In [1]: import numpy as np

In [2]: import numpy.linalg as la

In [3]: np.set_printoptions(suppress=True, linewidth=100)

In [4]: A = np.loadtxt("run9.csv", delimiter=",")

In [5]: A
Out[5]: 
array([[ 0.,  0.,  0.],
       [ 0., -2., -2.],
       [ 2.,  1.,  0.],
       [ 0.,  0.,  0.],
       [ 2.,  1.,  0.],
       [ 0.,  0.,  0.],
       [ 0.,  0.,  0.],
       [ 0.,  0.,  0.],
       [ 2.,  1.,  0.],
       [ 2., -1., -2.],
       [ 0., -2., -2.],
       [ 0.,  0.,  0.],
       [ 0.,  0.,  0.],
       [ 0.,  0.,  0.],
       [ 1., -3., -4.],
       [ 0., -2., -2.],
       [ 0., -2., -2.],
       [ 2.,  1.,  0.],
       [ 0., -2., -2.],
       [ 0.,  0.,  0.],
       [ 2.,  1.,  0.],
       [ 0.,  0.,  0.],
       [ 0., -2., -2.],
       [ 0.,  0.,  0.],
       [ 1., -1., -2.],
       [ 0.,  0.,  0.],
       [ 0.,  0.,  0.],
       [ 0.,  0.,  0.],
       [ 0.,  0.,  0.],
       [ 3.,  0., -2.],
       [ 0.,  0.,  0.],
       [ 2.,  1.,  0.],
       [ 0., -2., -2.],
       [ 0., -2., -2.],
       [ 0.,  0.,  0.],
       [ 0., -2., -2.],
       [ 0., -2., -2.],
       [ 1., -1., -2.],
       [ 0., -2., -2.],
       [ 0.,  0.,  0.],
       [ 0., -2., -2.],
       [ 0.,  0.,  0.],
       [ 0., -2., -2.],
       [ 0.,  0.,  0.],
       [ 3.,  0., -2.]])

In [6]: labels = A[:, 0] > np.median(A[:, 0])

In [7]: u = A[labels].mean(axis=0) - A[~labels].mean(axis=0)

In [8]: labels.astype(int)
Out[8]: 
array([0, 0, 1, 0, 1, 0, 0, 0, 1, 1, 0, 0, 0, 0, 1, 0, 0, 1, 0, 0, 1, 0, 0, 0, 1, 0, 0, 0, 0, 1, 0,
       1, 0, 0, 0, 0, 0, 1, 0, 0, 0, 0, 0, 0, 1])

In [9]: ((A - A.mean(axis=0)) @ u > 0).astype(int)
Out[9]: 
array([0, 0, 1, 0, 1, 0, 0, 0, 1, 1, 0, 0, 0, 0, 1, 0, 0, 1, 0, 0, 1, 0, 0, 0, 1, 0, 0, 0, 0, 1, 0,
       1, 0, 0, 0, 0, 0, 1, 0, 0, 0, 0, 0, 0, 1])

In [10]: u = np.array([2, 3])

In [11]: np.array([np.convolve(row, u, "same") for row in A])
Out[11]: 
array([[  0.,   0.,   0.],
       [  0.,  -4., -10.],
       [  4.,   8.,   3.],
       [  0.,   0.,   0.],
       [  4.,   8.,   3.],
       [  0.,   0.,   0.],
       [  0.,   0.,   0.],
       [  0.,   0.,   0.],
       [  4.,   8.,   3.],
       [  4.,   4.,  -7.],
       [  0.,  -4., -10.],
       [  0.,   0.,   0.],
       [  0.,   0.,   0.],
       [  0.,   0.,   0.],
       [  2.,  -3., -17.],
       [  0.,  -4., -10.],
       [  0.,  -4., -10.],
       [  4.,   8.,   3.],
       [  0.,  -4., -10.],
       [  0.,   0.,   0.],
       [  4.,   8.,   3.],
       [  0.,   0.,   0.],
       [  0.,  -4., -10.],
       [  0.,   0.,   0.],
       [  2.,   1.,  -7.],
       [  0.,   0.,   0.],
       [  0.,   0.,   0.],
       [  0.,   0.,   0.],
       [  0.,   0.,   0.],
       [  6.,   9.,  -4.],
       [  0.,   0.,   0.],
       [  4.,   8.,   3.],
       [  0.,  -4., -10.],
       [  0.,  -4., -10.],
       [  0.,   0.,   0.],
       [  0.,  -4., -10.],
       [  0.,  -4., -10.],
       [  2.,   1.,  -7.],
       [  0.,  -4., -10.],
       [  0.,   0.,   0.],
       [  0.,  -4., -10.],
       [  0.,   0.,   0.],
       [  0.,  -4., -10.],
       [  0.,   0.,   0.],
       [  6.,   9.,  -4.]])

In [12]: np.polyval(u, A[44])
Out[12]: array([ 9.,  3., -1.])

In [13]: np.correlate(A[44], A[15], "full")
Out[13]: array([-6., -6.,  4.,  4.,  0.])

In [14]: mat = np.load("dump.npy")

In [15]: mat
Out[15]: 
array([[0, 0, 0, 0, 0],
       [0, 0, 1, 1, 0],
       [0, 1, 0, 0, 0],
       [0, 1, 0, 0, 0],
       [0, 0, 0, 0, 0]])

In [16]: Xc = A - A.mean(axis=0)

In [17]: vecs = la.svd(Xc)[2][:2]

In [18]: M2 = Xc - Xc @ vecs.T @ vecs

In [19]: np.round(M2.std(axis=0), 2)
Out[19]: array([0.03, 0.05, 0.05])

In [20]: la.norm(M2, axis=1).round(6).argmax()
Out[20]: np.int64(24)

In [21]: Uu, sv, vt = la.svd(mat, full_matrices=False)

In [22]: np.round(np.cumsum(sv ** 2) / np.sum(sv ** 2), 2)
Out[22]: array([0.5, 1. , 1. , 1. , 1. ])

In [23]: np.round(Uu.T @ mat @ vt.T, 2) + 0
Out[23]: 
array([[1.41, 0.  , 0.  , 0.  , 0.  ],
       [0.  , 1.41, 0.  , 0.  , 0.  ],
       [0.  , 0.  , 0.  , 0.  , 0.  ],
       [0.  , 0.  , 0.  , 0.  , 0.  ],
       [0.  , 0.  , 0.  , 0.  , 0.  ]])

In [24]: np.sqrt((sv ** 2).sum()), round(float(la.norm(mat)), 2)
Out[24]: (np.float64(2.0), 2.0)

In [25]: np.round(sv / sv[0], 2) + 0
Out[25]: array([1., 1., 0., 0., 0.])

In [26]: np.round(la.norm(mat, 2) / la.norm(mat), 2)
Out[26]: np.float64(0.71)

In [27]: np.argsort(-la.norm(mat, axis=0).round(6), kind="stable")[:3]
Out[27]: array([1, 2, 3])

In [28]: la.cond(mat) > 100
Out[28]: np.True_

In [29]: [round(float(x), 2) for x in la.svd(mat, compute_uv=False)[:3]]
Out[29]: [1.41, 1.41, 0.0]

In [30]: K = np.array([[-8, -2, -8, -2, -8, -2],
    ...:     [-9, 7, -9, 7, -9, 7],
    ...:     [-2, 6, -2, 6, -2, 6],
    ...:     [-8, -2, -8, -2, -8, -2],
    ...:     [-9, 7, -9, 7, -9, 7],
    ...:     [-2, 6, -2, 6, -2, 6]])

In [31]: K
Out[31]: 
array([[-8, -2, -8, -2, -8, -2],
       [-9,  7, -9,  7, -9,  7],
       [-2,  6, -2,  6, -2,  6],
       [-8, -2, -8, -2, -8, -2],
       [-9,  7, -9,  7, -9,  7],
       [-2,  6, -2,  6, -2,  6]])

In [32]: M2 = K / la.norm(K, axis=1, keepdims=True)

In [33]: cov = M2 @ M2.T

In [34]: (np.abs(cov) > 0.9).astype(int)
Out[34]: 
array([[1, 0, 0, 1, 0, 0],
       [0, 1, 0, 0, 1, 0],
       [0, 0, 1, 0, 0, 1],
       [1, 0, 0, 1, 0, 0],
       [0, 1, 0, 0, 1, 0],
       [0, 0, 1, 0, 0, 1]])

In [35]: cov.round(2)
Out[35]: 
array([[1.  , 0.62, 0.08, 1.  , 0.62, 0.08],
       [0.62, 1.  , 0.83, 0.62, 1.  , 0.83],
       [0.08, 0.83, 1.  , 0.08, 0.83, 1.  ],
       [1.  , 0.62, 0.08, 1.  , 0.62, 0.08],
       [0.62, 1.  , 0.83, 0.62, 1.  , 0.83],
       [0.08, 0.83, 1.  , 0.08, 0.83, 1.  ]])

In [36]: cov[1].round(2)
Out[36]: array([0.62, 1.  , 0.83, 0.62, 1.  , 0.83])

In [37]: np.count_nonzero(cov)
Out[37]: np.int64(36)

In [38]: round(np.abs(cov).max(), 2)
Out[38]: np.float64(1.0)

In [39]: np.round(la.svd(cov, compute_uv=False), 2) + 0
Out[39]: array([4.15, 1.85, 0.  , 0.  , 0.  , 0.  ])

In [40]: M2 = K[0, 0] * K[1:] - np.outer(K[1:, 0], K[0])

In [41]: M2
Out[41]: 
array([[  0, -74,   0, -74,   0, -74],
       [  0, -52,   0, -52,   0, -52],
       [  0,   0,   0,   0,   0,   0],
       [  0, -74,   0, -74,   0, -74],
       [  0, -52,   0, -52,   0, -52]])

In [42]: np.flatnonzero(~M2.round(6).any(axis=1))
Out[42]: array([2])

In [43]: la.matrix_rank(M2), la.matrix_rank(K)
Out[43]: (np.int64(1), np.int64(2))

In [44]: la.matrix_rank(M2, rtol=0.1)
Out[44]: np.int64(1)

In [45]: X = np.load("w.npy")

In [46]: X
Out[46]: 
array([[ 0,  0,  0, -1,  0,  0,  1,  0,  0,  0],
       [ 0,  0,  0,  0,  0,  2,  0,  0,  0, -2],
       [ 0,  0,  0,  0,  0,  0,  0,  0,  3, -2],
       [ 3, -1,  0,  0,  0,  1,  0,  0,  0,  0],
       [ 0,  0,  0,  0,  0,  0,  0,  0, -3,  0],
       [ 1,  0,  0,  0,  2,  0, -1,  0,  0,  3],
       [ 1, -2,  0, -2, -2,  0,  0,  0,  3,  0],
       [ 0,  0,  0, -3,  0,  0,  0, -1,  0,  0]])

In [47]: M2 = X / la.norm(X, axis=1, keepdims=True)

In [48]: cov = M2 @ M2.T

In [49]: np.round(la.norm(M2, axis=1), 2)
Out[49]: array([1., 1., 1., 1., 1., 1., 1., 1.])

In [50]: (np.abs(cov) > 0.9).astype(int)
Out[50]: 
array([[1, 0, 0, 0, 0, 0, 0, 0],
       [0, 1, 0, 0, 0, 0, 0, 0],
       [0, 0, 1, 0, 0, 0, 0, 0],
       [0, 0, 0, 1, 0, 0, 0, 0],
       [0, 0, 0, 0, 1, 0, 0, 0],
       [0, 0, 0, 0, 0, 1, 0, 0],
       [0, 0, 0, 0, 0, 0, 1, 0],
       [0, 0, 0, 0, 0, 0, 0, 1]])

In [51]: round(float(np.degrees(np.arccos(np.clip(cov[0, 7], -1, 1)))), 2)
Out[51]: 47.87

In [52]: rng = np.random.default_rng(32)

In [53]: labels = rng.permutation(5)

In [54]: labels
Out[54]: array([2, 0, 1, 3, 4])

In [55]: M2 = mat[labels][:, labels]

In [56]: M2
Out[56]: 
array([[0, 0, 1, 0, 0],
       [0, 0, 0, 0, 0],
       [1, 0, 0, 1, 0],
       [0, 0, 1, 0, 0],
       [0, 0, 0, 0, 0]])

In [57]: np.trace(M2)
Out[57]: np.int64(0)

In [58]: np.round(la.det(M2), 2), round(float(la.det(mat[labels])), 2)
Out[58]: (np.float64(0.0), 0.0)

In [59]: np.round(np.sort(np.abs(la.eigvals(M2))), 2) + 0
Out[59]: array([0.  , 0.  , 0.  , 1.41, 1.41])
